$ python -q
>>> import numpy as np
>>> np.set_printoptions(precision=2, suppress=True, linewidth=140)
>>> J = np.load("run0.npy")
>>> J
array([[ -2,  -2,  -2,  -2,  -2,  -2,  -2,  -2,  -2],
       [ -2,  -4,  -4,  -4,  -4,  -4,  -4,  -4,  -4],
       [ -2,  -4,  -6,  -6,  -6,  -6,  -6,  -6,  -6],
       [ -2,  -4,  -6,  -8,  -8,  -8,  -8,  -8,  -8],
       [ -2,  -4,  -6,  -8, -10, -10, -10, -10, -10],
       [ -2,  -4,  -6,  -8, -10, -12, -12, -12, -12],
       [ -2,  -4,  -6,  -8, -10, -12, -14, -14, -14],
       [ -2,  -4,  -6,  -8, -10, -12, -14, -16, -16],
       [ -2,  -4,  -6,  -8, -10, -12, -14, -16, -18]])
>>> out = J / np.sqrt((J ** 2).mean(axis=1, keepdims=True))
>>> print(out[0])
[-1. -1. -1. -1. -1. -1. -1. -1. -1.]
>>> np.linalg.matrix_rank(out) == np.linalg.matrix_rank(J)
np.True_
>>> np.linalg.norm(out, axis=1)
array([3., 3., 3., 3., 3., 3., 3., 3., 3.])
>>> np.linalg.matrix_rank(J - J.mean(axis=1, keepdims=True))
np.int64(8)
>>> vals, evecs = np.linalg.eigh(J)
>>> x0 = np.array([-4, 4, 5, -5, 3, -9, 6, -6, 3])
>>> print(np.round(x0 @ J @ x0 / (x0 @ x0), 2), np.round(vals[0], 2), round(vals[-1], 2))
-1.23 -73.32 -0.51
>>> print(x0 @ J @ x0)
-310
>>> u = np.array([0, 0, 2])
>>> g = np.array([-1, -5, -3, -5, 2, -5])
>>> mat = u[:, None] + g[None, :]
>>> mat
array([[-1, -5, -3, -5,  2, -5],
       [-1, -5, -3, -5,  2, -5],
       [ 1, -3, -1, -3,  4, -3]])
>>> Uu, s, VT = np.linalg.svd(mat)
>>> np.argmax(s[:-1] / (s[1:] + 1e-6)) + 1
np.int64(2)
>>> out = Uu[:, :2] @ np.diag(s[:2]) @ VT[:2]
>>> round(np.abs(mat - out).max(), 2)
np.float64(0.0)
>>> np.linalg.matrix_rank(mat, rtol=0.05)
np.int64(2)
>>> mat - mat[0]
array([[0, 0, 0, 0, 0, 0],
       [0, 0, 0, 0, 0, 0],
       [2, 2, 2, 2, 2, 2]])
>>> np.abs(mat).max()
np.int64(5)
>>> print(mat.sum(axis=0))
[ -1 -13  -7 -13   8 -13]
>>> mat.sum(axis=1)
array([-17, -17,  -5])
>>> round(np.linalg.norm(mat), 2)
np.float64(14.93)
>>> np.round(np.linalg.svd(mat, compute_uv=False), 2) + 0
array([14.62,  3.03,  0.  ])
>>> np.count_nonzero(mat)
np.int64(18)
